In [1]: import numpy as np

In [2]: import numpy.linalg as la

In [3]: np.set_printoptions(precision=2, suppress=True, linewidth=100)

In [4]: def rnd(a):
   ...:     return np.round(a, 2) + 0
   ...: 

In [5]: M = np.loadtxt("x.csv", delimiter=",")

In [6]: M
Out[6]: 
array([[ 0.,  0.,  0.,  2.],
       [ 0.,  0.,  0., -2.],
       [ 0.,  0.,  0., -1.],
       [ 2., -2., -1.,  0.]])

In [7]: # rows and columns are dependent

In [8]: G = M.T @ M

In [9]: np.trace(G), (M ** 2).sum()
Out[9]: (np.float64(18.0), np.float64(18.0))

In [10]: la.matrix_rank(G)
Out[10]: np.int64(2)

In [11]: np.diag(G)
Out[11]: array([4., 4., 1., 9.])

In [12]: np.allclose(G, G.T)
Out[12]: True

In [13]: rnd(la.eigvalsh(G)[::-1])
Out[13]: array([9., 9., 0., 0.])

In [14]: rnd(la.svd(M, compute_uv=False) ** 2)
Out[14]: array([9., 9., 0., 0.])

In [15]: rnd(np.trace(la.pinv(M) @ M))
Out[15]: np.float64(2.0)

In [16]: np.unique(M.round(6), axis=0).shape
Out[16]: (4, 4)

In [17]: rnd(la.norm(M, axis=1))
Out[17]: array([2., 2., 1., 3.])

In [18]: rnd(la.norm(M, axis=0))
Out[18]: array([2., 2., 1., 3.])

In [19]: rnd(la.norm(M) ** 2 / la.norm(M, 2) ** 2)
Out[19]: np.float64(2.0)

In [20]: F = np.maximum(np.array([[1], [0], [1], [2], [0], [2], [0], [3], [1], [3], [3], [3], [2]]) @ np.array([[1, 1, 2]]) + np.array([2, -4, 4]), 0)

In [21]: F
Out[21]: 
array([[ 3,  0,  6],
       [ 2,  0,  4],
       [ 3,  0,  6],
       [ 4,  0,  8],
       [ 2,  0,  4],
       [ 4,  0,  8],
       [ 2,  0,  4],
       [ 5,  0, 10],
       [ 3,  0,  6],
       [ 5,  0, 10],
       [ 5,  0, 10],
       [ 5,  0, 10],
       [ 4,  0,  8]])

In [22]: # row 2 repeats row 0

In [23]: U, sv, Vh = la.svd(F)

In [24]: V = Vh[:(sv > 1e-8).sum()]

In [25]: rng = np.random.default_rng(74)

In [26]: x0 = F[3] + -3 * F[5] + rng.integers(2) * np.eye(3)[1]

In [27]: x0
Out[27]: array([ -8.,   0., -16.])

In [28]: rnd(np.diag(V.T @ V))
Out[28]: array([0.2, 0. , 0.8])

In [29]: rnd(la.norm(x0 - V.T @ V @ x0))
Out[29]: np.float64(0.0)

In [30]: np.allclose(V.T @ V @ x0, x0)
Out[30]: True

In [31]: m1 = np.load("sample16.npy")

In [32]: m1
Out[32]: 
array([[  1.49,   0.52,  -0.82],
       [ -7.05,  -2.77,   4.15],
       [ -3.2 ,  -1.27,   1.96],
       [  6.31,   2.52,  -3.86],
       [  9.27,   3.63,  -5.54],
       [ -1.02,  -0.29,   0.62],
       [  0.89,   0.37,  -0.48],
       [  1.77,   0.75,  -0.97],
       [  6.64,   2.71,  -3.94],
       [-10.46,  -4.24,   6.26],
       [ -1.97,  -0.81,   1.18],
       [ -8.62,  -3.48,   5.15],
       [ -6.63,  -2.7 ,   3.99]])

In [33]: Z = m1[[4, 0]].astype(float)

In [34]: for _ in range(6):
    ...:     z = la.norm(m1[:, None] - Z, axis=-1).argmin(axis=1)
    ...:     Z = np.array([m1[z == j].mean(axis=0) for j in range(2)])
    ...: 

In [35]: z
Out[35]: array([1, 1, 1, 0, 0, 1, 1, 1, 0, 1, 1, 1, 1])

In [36]: rnd(Z[1] - Z[0])
Out[36]: array([-10.89,  -4.35,   6.55])

In [37]: rnd(Z)
Out[37]: 
array([[ 7.41,  2.95, -4.45],
       [-3.48, -1.39,  2.1 ]])

In [38]: np.bincount(z)
Out[38]: array([ 3, 10])

In [39]: mat = np.load("m.npy")

In [40]: mat
Out[40]: 
array([[1.  , 0.2 , 0.04],
       [0.2 , 1.  , 0.2 ],
       [0.04, 0.2 , 1.  ]])

In [41]: # symmetric

In [42]: evals, V = la.eigh(mat)

In [43]: x0 = np.array([1, 3, 0])

In [44]: rnd(V * np.maximum(evals, 0) @ V.T)
Out[44]: 
array([[1.  , 0.2 , 0.04],
       [0.2 , 1.  , 0.2 ],
       [0.04, 0.2 , 1.  ]])

In [45]: rnd(V * np.abs(evals) @ V.T)
Out[45]: 
array([[1.  , 0.2 , 0.04],
       [0.2 , 1.  , 0.2 ],
       [0.04, 0.2 , 1.  ]])

In [46]: x0 @ mat @ x0 / (x0 @ x0), rnd(evals[0]), rnd(evals[-1])
Out[46]: (np.float64(1.12), np.float64(0.74), np.float64(1.3))

In [47]: (np.sign(V[:, -1].round(6)) == np.sign(V[0, -1].round(6))).astype(int)
Out[47]: array([1, 1, 1])

In [48]: np.abs(mat).sum(axis=1).max(), rnd(np.abs(evals).max())
Out[48]: (np.float64(1.4), np.float64(1.3))

In [49]: rnd(x0 @ mat @ x0)
Out[49]: np.float64(11.2)

In [50]: evals, V = la.eigvalsh(mat)
Traceback (most recent call last):
  Cell In[50], line 1
    evals, V = la.eigvalsh(mat)
ValueError: too many values to unpack (expected 2)


In [51]: evals, V = la.eigh(mat)

In [52]: (evals > 1e-8).sum(), (evals < -1e-8).sum()
Out[52]: (np.int64(3), np.int64(0))

In [53]: np.unique(evals.round(6) + 0, return_counts=True)[1]
Out[53]: array([1, 1, 1])

In [54]: rnd(evals)
Out[54]: array([0.74, 0.96, 1.3 ])

In [55]: evals.sum(), np.trace(mat)
Out[55]: (np.float64(3.0), np.float64(3.0))

In [56]: x0 = np.array([1, -1, 3])

In [57]: np.sign((mat @ x0).round(6))
Out[57]: array([ 1., -1.,  1.])

In [58]: la.norm(mat @ x0) <= la.norm(mat, 2) * la.norm(x0) + 1e-9
Out[58]: np.True_

In [59]: rnd(mat @ (2 * x0))
Out[59]: array([ 1.84, -0.4 ,  5.68])

In [60]: rnd(mat @ x0)
Out[60]: array([ 0.92, -0.2 ,  2.84])

In [61]: mat @ np.ones(3)
Out[61]: array([1.24, 1.4 , 1.24])

In [62]: mat @ np.eye(3)[0]
Out[62]: array([1.  , 0.2 , 0.04])

In [63]: rnd(np.einsum("ij,j->i", mat, x0))
Out[63]: array([ 0.92, -0.2 ,  2.84])

In [64]: (mat @ x0).argmax()
Out[64]: np.int64(2)

In [65]: evals, V = la.eig(mat)

In [66]: rnd(np.sort(la.eigvals(mat @ mat)))
Out[66]: array([0.54, 0.92, 1.7 ])

In [67]: rnd(np.prod(evals))
Out[67]: np.float64(0.92)

In [68]: other = np.array([[-2]])

In [69]: Z = np.array([[4, -3, 5], [3, 2, 2], [5, -2, 3]])

In [70]: E = np.block([[other, np.array([[2, 2, 0]])], [np.zeros((3, 1)), Z]])

In [71]: E
Out[71]: 
array([[-2.,  2.,  2.,  0.],
       [ 0.,  4., -3.,  5.],
       [ 0.,  3.,  2.,  2.],
       [ 0.,  5., -2.,  3.]])

In [72]: W = np.array([[6, 0], [8, -6], [-9, 0], [-6, -7]])

In [73]: beta = np.array([-1, 3])

In [74]: hid = np.maximum(E @ W + beta, 0)

In [75]: hid
Out[75]: 
array([[ 0.,  0.],
       [28.,  0.],
       [ 0.,  0.],
       [39.,  0.]])

In [76]: (hid > 0).mean(axis=0)
Out[76]: array([0.5, 0. ])

In [77]: Z = np.array([[2, 5], [4, 1]])

In [78]: hid @ Z
Out[78]: 
array([[  0.,   0.],
       [ 56., 140.],
       [  0.,   0.],
       [ 78., 195.]])

In [79]: W @ Z
Out[79]: 
array([[ 12,  30],
       [ -8,  34],
       [-18, -45],
       [-40, -37]])

In [80]: other = E / np.sqrt((E ** 2).mean(axis=1, keepdims=True))

In [81]: E - E.mean(axis=1, keepdims=True)
Out[81]: 
array([[-2.5 ,  1.5 ,  1.5 , -0.5 ],
       [-1.5 ,  2.5 , -4.5 ,  3.5 ],
       [-1.75,  1.25,  0.25,  0.25],
       [-1.5 ,  3.5 , -3.5 ,  1.5 ]])

In [82]: la.matrix_rank(E - E.mean(axis=1, keepdims=True))
Out[82]: np.int64(3)

In [83]: rnd(la.det(E.T))
Out[83]: np.float64(86.0)

In [84]: x0 = np.array([0, 0, 0, 3])

In [85]: y = E @ x0

In [86]: y
Out[86]: array([ 0., 15.,  6.,  9.])

In [87]: rnd(la.solve(E, y))
Out[87]: array([0., 0., 0., 3.])

In [88]: th = np.radians(60)

In [89]: r_ = np.eye(4)

In [90]: r_[0, 0] = r_[2, 2] = np.cos(th)

In [91]: r_[0, 2], r_[2, 0] = -np.sin(th), np.sin(th)

In [92]: rnd(r_)
Out[92]: 
array([[ 0.5 ,  0.  , -0.87,  0.  ],
       [ 0.  ,  1.  ,  0.  ,  0.  ],
       [ 0.87,  0.  ,  0.5 ,  0.  ],
       [ 0.  ,  0.  ,  0.  ,  1.  ]])

In [93]: other = E @ r_.T

In [94]: rnd(la.det(r_)), np.trace(r_)
Out[94]: (np.float64(1.0), np.float64(3.0))

In [95]: rnd(la.svd(E, compute_uv=False)), rnd(la.svd(other, compute_uv=False))
Out[95]: (array([9.66, 4.4 , 1.66, 1.22]), array([9.66, 4.4 , 1.66, 1.22]))

In [96]: np.allclose(la.norm(E, axis=1), la.norm(other, axis=1))
Out[96]: True

In [97]: rnd(np.abs(other - E).max(axis=0))
Out[97]: array([2.6 , 0.  , 2.73, 0.  ])

In [98]: W0 = np.load("w.npy")

In [99]: W0
Out[99]: 
array([[ -3, -15],
       [  3,  15],
       [ -2, -10]])

In [100]: la.cond(W0) > 100
Out[100]: np.True_

In [101]: np.argsort(-la.norm(W0, axis=0).round(6), kind="stable")[:3]
Out[101]: array([1, 0])

In [102]: feats = np.load("block1.npy")

In [103]: rnd(feats)
Out[103]: 
array([[ 0.21, -0.32,  0.24, -0.07],
       [-0.32,  0.87,  0.11,  0.03],
       [ 0.24,  0.11,  0.89, -0.18],
       [-0.07,  0.03, -0.18,  0.04]])

In [104]: # a projection of rank 2

In [105]: hat = np.triu(np.array([[2, 0, 0, 2], [1, 1, 0, 2], [2, 0, 1, 0], [1, 2, 3, 2]]), 1) + np.eye(4)

In [106]: other = hat @ feats @ la.inv(hat)

In [107]: np.trace(other), np.trace(feats)
Out[107]: (np.float64(2.0), np.float64(2.0))

In [108]: rnd(other)
Out[108]: 
array([[ 0.07, -0.26, -0.12,  0.4 ],
       [-0.45,  0.92, -0.25, -0.83],
       [ 0.24,  0.11,  0.89, -0.87],
       [-0.07,  0.03, -0.18,  0.12]])

In [109]: la.matrix_rank(other)
Out[109]: np.int64(2)

In [110]: rnd(np.poly(other))
Out[110]: array([ 1., -2.,  1.,  0.,  0.])

In [111]: rnd(la.det(other))
Out[111]: np.float64(0.0)

In [112]: U, sv, Vh = la.svd(feats)

In [113]: rnd(sv)
Out[113]: array([1., 1., 0., 0.])

In [114]: other = U[:, :2] @ np.diag(sv[:2]) @ Vh[:2]

In [115]: rnd(la.norm(feats - other, 2)), rnd(sv[2])
Out[115]: (np.float64(0.0), np.float64(0.0))

In [116]: rnd(la.norm(feats - other) / la.norm(feats))
Out[116]: np.float64(0.0)

In [117]: rnd(other)
Out[117]: 
array([[ 0.21, -0.32,  0.24, -0.07],
       [-0.32,  0.87,  0.11,  0.03],
       [ 0.24,  0.11,  0.89, -0.18],
       [-0.07,  0.03, -0.18,  0.04]])

In [118]: rnd(np.abs(feats - other).max())
Out[118]: np.float64(0.0)

In [119]: x0 = np.array([0, -3, -3, -1])

In [120]: rnd(la.eigvalsh(2 * feats - np.eye(4)))
Out[120]: array([-1., -1.,  1.,  1.])

In [121]: rnd(np.eye(4) - feats)
Out[121]: 
array([[ 0.79,  0.32, -0.24,  0.07],
       [ 0.32,  0.13, -0.11, -0.03],
       [-0.24, -0.11,  0.11,  0.18],
       [ 0.07, -0.03,  0.18,  0.96]])

In [122]: rnd(feats @ feats @ x0)
Out[122]: array([ 0.3 , -2.96, -2.8 ,  0.41])

In [123]: [round(float(x), 2) for x in la.svd(feats, compute_uv=False)[:3]]
Out[123]: [1.0, 1.0, 0.0]

In [124]: U, sv, Vh = la.svd(feats)

In [125]: V = Vh[:(sv > 1e-8).sum()]

In [126]: x0 = feats[3] + -1 * feats[0] + rng.integers(2) * np.eye(4)[1]

In [127]: rnd(x0)
Out[127]: array([-0.27,  1.35, -0.42,  0.11])

In [128]: rnd(la.norm(x0 - V.T @ V @ x0))
Out[128]: np.float64(0.36)

In [129]: rnd(np.diag(V.T @ V))
Out[129]: array([0.21, 0.87, 0.89, 0.04])

In [130]: arr = np.array([[5, 4, 6, 5], [4, 22, -4, -5], [6, -4, 12, 12], [5, -5, 12, 14]])

In [131]: arr
Out[131]: 
array([[ 5,  4,  6,  5],
       [ 4, 22, -4, -5],
       [ 6, -4, 12, 12],
       [ 5, -5, 12, 14]])

In [132]: G = arr.T @ arr

In [133]: np.allclose(G, G.T)
Out[133]: True

In [134]: G
Out[134]: 
array([[ 102,   59,  146,  147],
       [  59,  541, -172, -208],
       [ 146, -172,  340,  362],
       [ 147, -208,  362,  390]])

In [135]: rnd(la.eigvalsh(G)[::-1])
Out[135]: array([942.47, 427.92,   2.61,   0.  ])

In [136]: la.matrix_rank(G)
Out[136]: np.int64(3)

In [137]: np.trace(G), (arr ** 2).sum()
Out[137]: (np.int64(1373), np.int64(1373))

In [138]: W = np.array([[2, 0, 1], [-3, 0, 5], [5, 4, 0], [-3, 0, 3]])

In [139]: beta = np.array([-2, -2, 1])

In [140]: hid = np.maximum(G @ W + beta, 0)

In [141]: la.matrix_rank(hid)
Out[141]: np.int64(3)

In [142]: Z = np.array([[1, 0], [-1, -2], [-2, -2]])

In [143]: hid @ Z
Out[143]: 
array([[-1946, -2842],
       [-4282, -4282],
       [ -684, -3462],
       [ -446, -3448]])

In [144]: evals, V = la.eigh(arr)

In [145]: x0 = np.array([2, 3, 1, 1])

In [146]: rnd(V * np.abs(evals) @ V.T)
Out[146]: 
array([[ 5.,  4.,  6.,  5.],
       [ 4., 22., -4., -5.],
       [ 6., -4., 12., 12.],
       [ 5., -5., 12., 14.]])

In [147]: x0 @ arr @ x0 / (x0 @ x0), rnd(evals[0]), rnd(evals[-1])
Out[147]: (np.float64(20.4), np.float64(0.0), np.float64(30.7))

In [148]: rnd(la.eigvalsh(arr[1:, 1:]))
Out[148]: array([ 0.95, 16.96, 30.09])
